% python3 -q
>>> import numpy as np
>>> np.set_printoptions(precision=3, suppress=True, linewidth=140, sign=" ")
>>> def rnd(a):
...     return np.round(a, 3) + 0
... 
>>> data = np.load("out14.npy")
>>> rnd(data)
array([[ 0.656, -0.003,  0.244, -0.055, -0.216,  0.108, -0.497, -0.262],
       [-0.003, -0.318,  0.068,  0.81 , -0.732, -0.43 ,  0.232,  0.168],
       [ 0.244,  0.068,  1.   ,  0.428,  0.307, -0.197,  0.217,  0.465],
       [-0.055,  0.81 ,  0.428,  0.187, -0.441, -0.401,  0.767,  0.191],
       [-0.216, -0.732,  0.307, -0.441,  1.292, -0.111,  0.61 ,  0.253],
       [ 0.108, -0.43 , -0.197, -0.401, -0.111,  1.125,  0.109,  0.077],
       [-0.497,  0.232,  0.217,  0.767,  0.61 ,  0.109,  0.647, -0.786],
       [-0.262,  0.168,  0.465,  0.191,  0.253,  0.077, -0.786,  1.411]])
>>> w, evecs = np.linalg.eigh(data)
>>> x = np.array([2, -1, 2, 2, 1, 0, 0, 1])
>>> rnd(np.abs(data).sum(axis=1).max()), rnd(np.abs(w).max())
(np.float64(3.963), np.float64(2.0))
>>> rnd(x @ data @ x / (x @ x)), w[0], rnd(w[-1])
(np.float64(0.866), np.float64(-1.0), np.float64(2.0))
>>> blk = np.stack([data, 5 * data, data[::-1]])
>>> rnd(np.linalg.det(blk))
array([ 0.,  0.,  0.])
>>> np.linalg.matrix_rank(blk)
array([ 7,  7,  7])
>>> rnd(np.linalg.norm(blk, axis=(1, 2)))
array([  4.,  20.,   4.])
>>> out = np.array([[4, 0, 3],
...     [1, 3, 5],
...     [2, 2, 3],
...     [2, 5, 2],
...     [2, 2, 5],
...     [4, 4, 4],
...     [5, 4, 4],
...     [5, 5, 1]])
>>> rnd(np.einsum("ij->j", data))
array([-0.026, -0.205,  2.531,  1.485,  0.962,  0.28 ,  1.3  ,  1.517])
>>> rnd(np.einsum("ij,ij->i", data, data))
array([ 0.866,  1.564,  1.642,  1.858,  2.991,  1.692,  2.358,  3.029])
>>> np.vstack([data, out.T]).shape
(11, 8)
>>> np.argsort(-np.linalg.norm(data, axis=0).round(6), kind="stable")[:3]
array([ 7,  4,  6])
>>> np.linalg.matrix_rank(data, rtol=0.1)
np.int64(7)
>>> [round(float(x), 3) for x in np.linalg.svd(data, compute_uv=False)[:3]]
[2.0, 2.0, 2.0]
>>> rnd(np.linalg.norm(data, 2) / np.linalg.norm(data))
np.float64(0.5)
>>> W0 = np.load("w.npy")
>>> W0
array([[ 1,  1,  1,  1, -1, -1, -1, -1],
       [ 1, -1, -1,  1, -1,  1,  1, -1],
       [ 1,  1, -1, -1,  1,  1, -1, -1]])
>>> rng = np.random.default_rng(583976)
>>> out = W0 + rng.integers(-2, 3, (3, 1)) @ rng.integers(-2, 3, (1, 8))
>>> out
array([[ 1,  5,  3, -3,  3, -1, -5,  3],
       [ 1,  1,  0, -1,  1,  1, -1,  1],
       [ 1,  5,  1, -5,  5,  1, -5,  3]])
>>> np.linalg.matrix_rank(out - W0, tol=1e-8)
np.int64(1)
>>> np.abs(out - W0).sum(axis=1)
array([ 22,  11,  22])
>>> rnd(np.linalg.svd(out, compute_uv=False))
array([ 14.068,   2.828,   1.04 ])
>>> rnd(np.linalg.norm(out))
np.float64(14.387)
>>> out.sum(axis=0)
array([  3,  11,   4,  -9,   9,   1, -11,   7])
>>> x = np.array([2, 2, 1, 0, 2, 6, 3, 0])
>>> h = np.maximum(W0 @ x, 0)
>>> np.flatnonzero(h > 1e-9)
array([ 1,  2])
>>> W0.T @ h
array([ 14,   2, -14,  -2,   2,  14,  -2, -14])
>>> left, sig, VT = np.linalg.svd(W0, full_matrices=False)
>>> rnd(left.T @ left)
array([[ 1.,  0.,  0.],
       [ 0.,  1.,  0.],
       [ 0.,  0.,  1.]])
>>> rnd(sig)
array([ 2.828,  2.828,  2.828])
>>> (sig > 1e-8).sum()
np.int64(3)
>>> x = np.array([-3, 9, -7, -7, 5, 0, 2, -7])
>>> (W0 @ x).argmax()
np.int64(2)
>>> np.einsum("ij,j->i", W0, x)
array([-8, -8, 30])
>>> W0 @ (2 * x)
array([-16, -16,  60])
>>> X = np.loadtxt("run4.csv", delimiter=",")
>>> rnd(X)
array([[ 0.5  ,  0.5  ,  0.   ,  0.   ,  0.   ,  0.   ],
       [ 0.333,  0.333,  0.   ,  0.   ,  0.333,  0.   ],
       [ 0.   ,  0.   ,  1.   ,  0.   ,  0.   ,  0.   ],
       [ 0.   ,  0.   ,  0.   ,  0.5  ,  0.5  ,  0.   ],
       [ 0.333,  0.333,  0.   ,  0.   ,  0.333,  0.   ],
       [ 0.   ,  0.   ,  0.   ,  0.   ,  0.5  ,  0.5  ]])
>>> r = np.linalg.matrix_rank(X)
>>> r
np.int64(5)
>>> N = np.linalg.svd(X)[2][r:].T
>>> N.shape
(6, 1)
>>> rnd(N @ N.T)
array([[ 0.5, -0.5,  0. ,  0. ,  0. ,  0. ],
       [-0.5,  0.5,  0. ,  0. ,  0. ,  0. ],
       [ 0. ,  0. ,  0. ,  0. ,  0. ,  0. ],
       [ 0. ,  0. ,  0. ,  0. ,  0. ,  0. ],
       [ 0. ,  0. ,  0. ,  0. ,  0. ,  0. ],
       [ 0. ,  0. ,  0. ,  0. ,  0. ,  0. ]])
>>> out = X + rng.integers(-2, 3, (6, 5)) @ rng.integers(-2, 3, (5, 6))
>>> rnd(out)
array([[  5.5  ,  -4.5  ,   0.   ,  -3.   ,   0.   ,   2.   ],
       [ -1.667,  -0.667,   2.   ,  -1.   ,   2.333,   1.   ],
       [  5.   ,   1.   ,  -7.   ,  -5.   ,   1.   ,  -1.   ],
       [  8.   ,   0.   ,  -3.   ,   2.5  ,  -1.5  ,   5.   ],
       [ -8.667,   2.333,  -3.   ,   2.   ,   5.333, -11.   ],
       [ -8.   ,   9.   ,   0.   ,   1.   ,  -0.5  ,  -1.5  ]])
>>> rnd(np.linalg.svd(out - X, compute_uv=False))
array([ 21.03 ,  11.444,   9.536,   5.244,   2.088,   0.   ])
>>> rnd(np.sort(np.abs(np.linalg.eigvals(X))))
array([ 0.   ,  0.167,  0.5  ,  0.5  ,  1.   ,  1.   ])
>>> rnd(X @ X)
array([[ 0.417,  0.417,  0.   ,  0.   ,  0.167,  0.   ],
       [ 0.389,  0.389,  0.   ,  0.   ,  0.222,  0.   ],
       [ 0.   ,  0.   ,  1.   ,  0.   ,  0.   ,  0.   ],
       [ 0.167,  0.167,  0.   ,  0.25 ,  0.417,  0.   ],
       [ 0.389,  0.389,  0.   ,  0.   ,  0.222,  0.   ],
       [ 0.167,  0.167,  0.   ,  0.   ,  0.417,  0.25 ]])
>>> np.allclose(X, X.T)
False
>>> x = np.array([8, 2, -7, 5, -3, -7])
>>> h = np.maximum(X @ x, 0)
>>> rnd(X.T @ h)
array([ 4.056,  4.056,  0.   ,  0.5  ,  2.056,  0.   ])
>>> out = X / np.sqrt((X ** 2).mean(axis=1, keepdims=True))
>>> np.linalg.matrix_rank(X - X.mean(axis=1, keepdims=True))
np.int64(4)
>>> rnd(out[2])
array([ 0.   ,  0.   ,  2.449,  0.   ,  0.   ,  0.   ])
>>> np.linalg.matrix_rank(out) == np.linalg.matrix_rank(X)
np.True_
>>> mat = np.loadtxt("sample18.csv", delimiter=",")
>>> mat
array([[ 2.992,  1.02 ,  1.997, -1.985, -2.995, -0.014,  2.014, -3.007],
       [ 3.019,  1.005,  2.021, -1.995, -3.032,  0.003,  2.001, -3.036],
       [ 3.004,  1.01 ,  1.979, -1.99 , -3.009, -0.015,  2.013, -2.986],
       [ 3.003,  0.976,  1.993, -2.015, -2.972,  0.015,  1.999, -3.009],
       [ 2.994,  1.   ,  2.001, -1.999, -3.041, -0.053,  2.023, -3.016],
       [ 3.013,  0.978,  1.982, -1.946, -2.973, -0.03 ,  2.009, -3.022],
       [ 3.017,  0.994,  2.022, -1.979, -2.982, -0.028,  2.003, -2.97 ],
       [ 3.001,  1.004,  1.998, -1.958, -3.007, -0.038,  2.005, -3.016],
       [ 3.03 ,  0.996,  2.01 , -1.986, -2.987,  0.015,  1.969, -3.017],
       [ 2.989,  1.007,  1.965, -2.004, -3.003, -0.023,  2.004, -3.005],
       [ 2.981,  0.994,  1.985, -2.024, -3.034, -0.02 ,  2.008, -3.005],
       [ 3.012,  0.987,  1.993, -1.998, -2.969, -0.014,  2.044, -2.972],
       [ 2.969,  1.006,  2.018, -1.99 , -2.977, -0.039,  2.005, -2.984],
       [ 3.001,  1.011,  2.009, -2.01 , -2.99 ,  0.024,  2.016, -3.024],
       [ 2.988,  0.987,  1.987, -2.017, -2.997,  0.012,  1.995, -2.979],
       [-0.021, -0.013,  1.983,  3.012, -2.978,  1.01 , -0.995,  0.976],
       [ 0.04 , -0.001,  2.011,  3.013, -2.972,  0.996, -1.009,  0.995],
       [-0.005,  0.021,  1.991,  2.988, -2.989,  0.989, -0.99 ,  0.987],
       [ 0.012, -0.047,  2.015,  2.985, -3.001,  0.99 , -1.021,  1.008],
       [-0.034,  0.002,  2.007,  3.033, -3.003,  1.033, -1.002,  1.01 ],
       [-0.03 , -0.01 ,  1.957,  2.985, -3.03 ,  1.01 , -1.005,  1.031],
       [-0.021, -0.014,  1.98 ,  2.995, -3.016,  1.031, -1.   ,  1.021],
       [ 0.017, -0.036,  1.963,  2.987, -2.989,  0.971, -1.015,  1.034],
       [ 0.024, -0.016,  1.957,  3.002, -3.009,  1.003, -0.954,  0.989],
       [ 0.006, -0.022,  2.001,  3.011, -3.   ,  0.986, -0.998,  0.959],
       [-0.013,  0.025,  1.994,  2.981, -2.989,  0.998, -1.011,  1.061],
       [ 0.02 ,  0.011,  1.988,  2.99 , -3.016,  1.023, -0.998,  1.   ],
       [ 0.022, -0.004,  2.006,  2.986, -3.016,  1.012, -1.011,  0.986],
       [ 0.012,  0.021,  2.013,  3.006, -2.992,  0.974, -1.005,  0.987],
       [ 0.004, -0.031,  2.027,  3.015, -2.999,  1.019, -0.996,  0.985]])
>>> Q, R = np.linalg.qr(mat)
>>> rnd(Q.T @ Q)
array([[ 1.,  0.,  0.,  0.,  0.,  0.,  0.,  0.],
       [ 0.,  1.,  0.,  0.,  0.,  0.,  0.,  0.],
       [ 0.,  0.,  1.,  0.,  0.,  0.,  0.,  0.],
       [ 0.,  0.,  0.,  1.,  0.,  0.,  0.,  0.],
       [ 0.,  0.,  0.,  0.,  1.,  0.,  0.,  0.],
       [ 0.,  0.,  0.,  0.,  0.,  1.,  0.,  0.],
       [ 0.,  0.,  0.,  0.,  0.,  0.,  1.,  0.],
       [ 0.,  0.,  0.,  0.,  0.,  0.,  0.,  1.]])
>>> rnd(abs(R[0, 0])), rnd(np.linalg.norm(mat[:, 0]))
(np.float64(11.623), np.float64(11.623))
>>> np.allclose(R.T @ R, mat.T @ mat)
True
>>> E = np.loadtxt("test14.csv", delimiter=",")
>>> E
array([[ 1.   ,  0.5  ,  0.25 ,  0.125],
       [ 0.5  ,  1.   ,  0.5  ,  0.25 ],
       [ 0.25 ,  0.5  ,  1.   ,  0.5  ],
       [ 0.125,  0.25 ,  0.5  ,  1.   ]])
>>> x = np.ones(4)
>>> for _ in range(7):
...     x = E @ x
...     x /= np.linalg.norm(x)
...     print(round(x @ E @ x, 3))
... 
2.084
2.085
2.086
2.086
2.086
2.086
2.086
>>> rnd(x)
array([ 0.435,  0.557,  0.557,  0.435])
>>> (E - E.T) / 2
array([[ 0.,  0.,  0.,  0.],
       [ 0.,  0.,  0.,  0.],
       [ 0.,  0.,  0.,  0.],
       [ 0.,  0.,  0.,  0.]])
>>> rnd(E @ E)
array([[ 1.328,  1.156,  0.812,  0.5  ],
       [ 1.156,  1.562,  1.25 ,  0.812],
       [ 0.812,  1.25 ,  1.562,  1.156],
       [ 0.5  ,  0.812,  1.156,  1.328]])
>>> rnd(np.linalg.norm(E))
np.float64(2.404)
>>> rnd(np.linalg.svd(E, compute_uv=False))
array([ 2.086,  1.   ,  0.539,  0.375])
>>> E - E[0]
array([[ 0.   ,  0.   ,  0.   ,  0.   ],
       [-0.5  ,  0.5  ,  0.25 ,  0.125],
       [-0.75 ,  0.   ,  0.75 ,  0.375],
       [-0.875, -0.25 ,  0.25 ,  0.875]])
>>> np.linalg.matrix_rank(E)
np.int64(4)
>>> w, evecs = np.linalg.eigh(E)
>>> w.sum(), np.trace(E)
(np.float64(4.0), np.float64(4.0))
>>> rnd(np.abs(evecs[:, -1]))
array([ 0.435,  0.557,  0.557,  0.435])
>>> np.abs(evecs[:, -1]).round(6).argmax()
np.int64(1)
>>> rnd(evecs.T @ evecs)
array([[ 1.,  0.,  0.,  0.],
       [ 0.,  1.,  0.,  0.],
       [ 0.,  0.,  1.,  0.],
       [ 0.,  0.,  0.,  1.]])
>>> (w > 1e-8).sum(), (w < -1e-8).sum()
(np.int64(4), np.int64(0))
>>> M = np.load("mat.npy")
>>> M
array([[ 3,  2,  5,  8,  9,  6,  4, 11],
       [-1, -2,  1,  4,  5,  2,  0,  7],
       [ 2,  1,  4,  7,  8,  5,  3, 10],
       [ 1,  0,  3,  6,  7,  4,  2,  9],
       [ 4,  3,  6,  9, 10,  7,  5, 12],
       [-2, -3,  0,  3,  4,  1, -1,  6],
       [ 0, -1,  2,  5,  6,  3,  1,  8],
       [ 3,  2,  5,  8,  9,  6,  4, 11],
       [-2, -3,  0,  3,  4,  1, -1,  6]])
>>> r = np.linalg.matrix_rank(M)
>>> r
np.int64(2)
>>> N = np.linalg.svd(M)[2][r:].T
>>> N.shape
(8, 6)
>>> [int(np.linalg.matrix_rank(M[:i])) for i in range(1, len(M) + 1)]
[1, 2, 2, 2, 2, 2, 2, 2, 2]
>>> np.unique(M.round(6), axis=0).shape
(7, 8)
>>> np.abs(np.diag(np.linalg.qr(M)[1])) > 1e-9
array([ True,  True, False, False, False, False, False, False])
>>> rnd(M @ np.linalg.pinv(M) @ M)
array([[ 3.,  2.,  5.,  8.,  9.,  6.,  4., 11.],
       [-1., -2.,  1.,  4.,  5.,  2.,  0.,  7.],
       [ 2.,  1.,  4.,  7.,  8.,  5.,  3., 10.],
       [ 1.,  0.,  3.,  6.,  7.,  4.,  2.,  9.],
       [ 4.,  3.,  6.,  9., 10.,  7.,  5., 12.],
       [-2., -3.,  0.,  3.,  4.,  1., -1.,  6.],
       [ 0., -1.,  2.,  5.,  6.,  3.,  1.,  8.],
       [ 3.,  2.,  5.,  8.,  9.,  6.,  4., 11.],
       [-2., -3.,  0.,  3.,  4.,  1., -1.,  6.]])
>>> rnd(np.trace(np.linalg.pinv(M) @ M))
np.float64(2.0)
>>> cent = np.array([[2, 3, 0, 1, 1, 0, 1],
...     [2, 2, 1, 2, 0, 1, 2],
...     [2, 0, 3, 0, 1, 2, 1],
...     [1, 1, 3, 2, 2, 3, 1],
...     [1, 0, 2, 0, 1, 1, 3],
...     [3, 2, 1, 2, 0, 2, 2],
...     [0, 0, 3, 1, 0, 0, 2]])
>>> K = (rng.random((18, 7)) < 0.25) @ cent
>>> K
array([[ 7,  7,  2,  5,  1,  3,  5],
       [ 0,  0,  0,  0,  0,  0,  0],
       [ 3,  3,  7,  5,  2,  4,  5],
       [ 0,  0,  0,  0,  0,  0,  0],
       [ 0,  0,  0,  0,  0,  0,  0],
       [ 2,  3,  0,  1,  1,  0,  1],
       [ 6,  4,  4,  4,  1,  4,  7],
       [ 1,  1,  3,  2,  2,  3,  1],
       [ 3,  2,  6,  3,  1,  2,  7],
       [ 3,  2,  4,  3,  0,  2,  4],
       [ 3,  3,  4,  4,  2,  4,  3],
       [ 2,  3,  0,  1,  1,  0,  1],
       [ 1,  1,  6,  3,  2,  3,  3],
       [ 1,  1,  3,  2,  2,  3,  1],
       [ 1,  1,  6,  3,  2,  3,  3],
       [ 3,  3,  5,  2,  2,  1,  6],
       [ 2,  0,  3,  0,  1,  2,  1],
       [ 6,  2,  6,  2,  2,  5,  6]])
>>> Ac = K - K.mean(axis=0)
>>> left, sig, VT = np.linalg.svd(Ac, full_matrices=False)
>>> np.abs(left[:, 0]).argmax()
np.int64(1)
>>> rnd(sig ** 2 / (sig ** 2).sum())
array([ 0.683,  0.193,  0.064,  0.04 ,  0.015,  0.005,  0.   ])
>>> (np.sign(left[:, 0]) == np.sign(left[0, 0])).astype(int)
array([ 1,  0,  1,  0,  0,  0,  1,  0,  1,  1,  1,  0,  1,  0,  1,  1,  0,  1])
>>> rnd(Ac.mean(axis=0))
array([ 0.,  0.,  0.,  0.,  0.,  0.,  0.])
>>> np.searchsorted(np.cumsum(sig ** 2) / (sig ** 2).sum(), 0.9) + 1
np.int64(3)
>>> rnd((sig ** 2).sum() ** 2 / (sig ** 4).sum())
np.float64(1.964)
>>> rnd(VT[0] * np.sign(VT[0, np.abs(VT[0]).argmax()]))
array([ 0.408,  0.277,  0.47 ,  0.343,  0.103,  0.314,  0.556])
